% ipython --no-banner

In [1]: import numpy as np

In [2]: np.set_printoptions(precision=3, suppress=True, linewidth=140, floatmode="fixed")

In [3]: def tidy(a):
   ...:     return np.round(a, 3) + 0
   ...: 

In [4]: arr = np.load("block5.npy")

In [5]: arr
Out[5]: 
array([[-13,  -2,  -1,  -2],
       [ -1,  -5,   1,  -3],
       [ -3,   2,  -1,  -1],
       [ -3,  -3,  -1,   0]])

In [6]: ev, V = np.linalg.eig(arr)

In [7]: tidy(np.prod(ev))
Out[7]: np.float64(-194.0)

In [8]: tidy(np.sort(np.linalg.eigvals(arr @ arr)))
Out[8]: array([  1.098,   4.742,  36.367, 198.793])

In [9]: G = arr.T @ arr

In [10]: np.linalg.matrix_rank(G)
Out[10]: np.int64(4)

In [11]: np.trace(G), (arr ** 2).sum()
Out[11]: (np.int64(248), np.int64(248))

In [12]: (arr @ arr.T).shape
Out[12]: (4, 4)

In [13]: tidy(np.linalg.svd(arr, compute_uv=False) ** 2)
Out[13]: array([203.449,  38.704,   4.865,   0.983])

In [14]: x0 = np.array([0, 5, 2, 3])

In [15]: y = arr @ x0

In [16]: beta, lr = np.zeros(4), 1 / np.linalg.norm(arr, 2) ** 2

In [17]: for i in range(6):
    ...:     beta -= lr * arr.T @ (arr @ beta - y)
    ...:     if i % 1 == 0: print(i, round(np.linalg.norm(arr @ beta - y), 3))
    ...: 
0 25.64
1 20.835
2 16.96
3 13.841
4 11.338
5 9.338

In [18]: tidy(np.linalg.cond(arr))
Out[18]: np.float64(14.39)

In [19]: O = arr.astype(float).copy()

In [20]: for j in range(4):
    ...:     O[:, j] -= O[:, :j] @ (O[:, :j].T @ O[:, j])
    ...:     O[:, j] /= np.linalg.norm(O[:, j])
    ...: 

In [21]: tidy(O.T @ O)
Out[21]: 
array([[1.000, 0.000, 0.000, 0.000],
       [0.000, 1.000, 0.000, 0.000],
       [0.000, 0.000, 1.000, 0.000],
       [0.000, 0.000, 0.000, 1.000]])
